$ python3 -q
>>> import numpy as np
>>> import numpy.linalg as la
>>> np.set_printoptions(precision=2, suppress=True, linewidth=120)
>>> def rnd(a):
...     return np.round(a, 2) + 0
... 
>>> K = np.loadtxt("mat.csv", delimiter=",")
>>> K
array([[-3.49,  0.6 , -1.1 ],
       [-1.37,  1.  , -0.3 ],
       [-2.07,  0.6 , -0.7 ],
       [-2.9 , -0.5 , -1.1 ],
       [ 0.71,  1.2 ,  0.2 ],
       [ 3.22,  0.1 ,  1.2 ],
       [ 0.78,  1.8 ,  0.2 ],
       [-3.88,  1.  , -1.2 ],
       [ 1.85,  0.2 ,  0.5 ],
       [ 1.48, -0.5 ,  0.4 ],
       [ 4.18,  0.1 ,  1.2 ],
       [-1.5 , -1.7 , -0.5 ],
       [ 0.6 ,  1.4 ,  0.2 ],
       [-0.32, -1.  , -0.1 ],
       [-0.06, -1.3 ,  0.  ],
       [ 2.86,  1.7 ,  0.9 ],
       [ 0.87,  1.3 ,  0.3 ],
       [ 0.14, -0.4 ,  0.2 ],
       [ 0.85, -2.2 ,  0.4 ],
       [ 0.55,  0.3 ,  0.2 ],
       [-3.09, -0.4 , -1.  ],
       [-2.51, -0.4 , -0.8 ],
       [ 0.4 ,  0.3 ,  0.2 ],
       [ 2.75,  0.1 ,  1.  ],
       [ 1.85, -1.5 ,  0.5 ],
       [ 5.08, -1.5 ,  1.7 ],
       [-0.74,  0.6 , -0.3 ]])
>>> vec = np.array([1, 2, -2])
>>> (K @ vec).argmax()
np.int64(15)
>>> la.norm(K @ vec) <= la.norm(K, 2) * la.norm(vec) + 1e-9
np.True_
>>> labels = K[:, 0] > np.median(K[:, 0])
>>> r0 = K[labels].mean(axis=0) - K[~labels].mean(axis=0)
>>> labels.astype(int)
array([0, 0, 0, 0, 1, 1, 1, 0, 1, 1, 1, 0, 1, 0, 0, 1, 1, 0, 1, 0, 0, 0, 0, 1, 1, 1, 0])
>>> rnd((((K - K.mean(axis=0)) @ r0 > 0) == labels).mean())
np.float64(0.93)
>>> np.argsort(-np.abs(r0).round(6), kind="stable")
array([0, 2, 1])
>>> rnd(r0)
array([3.57, 0.26, 1.13])
>>> left, sig, Vt = la.svd(K)
>>> np.argmax(sig[:-1] / (sig[1:] + 1e-6)) + 1
np.int64(2)
>>> B = left[:, :2] @ np.diag(sig[:2]) @ Vt[:2]
>>> la.matrix_rank(B)
np.int64(2)
>>> la.matrix_rank(K, rtol=0.05)
np.int64(2)
>>> E = np.load("a.npy")
>>> E
array([[1, 0],
       [0, 1]])
>>> r0 = np.array([7, 1])
>>> B = E + np.outer(r0, np.eye(2)[0])
>>> B
array([[8., 0.],
       [1., 1.]])
>>> q = B.astype(float).copy()
>>> for j in range(2):
...     q[:, j] -= q[:, :j] @ (q[:, :j].T @ q[:, j])
...     q[:, j] /= la.norm(q[:, j])
... 
>>> rnd(q.T @ B)
array([[8.06, 0.12],
       [0.  , 0.99]])
>>> rnd(q)
array([[ 0.99, -0.12],
       [ 0.12,  0.99]])
>>> rnd(q.T @ q)
array([[1., 0.],
       [0., 1.]])
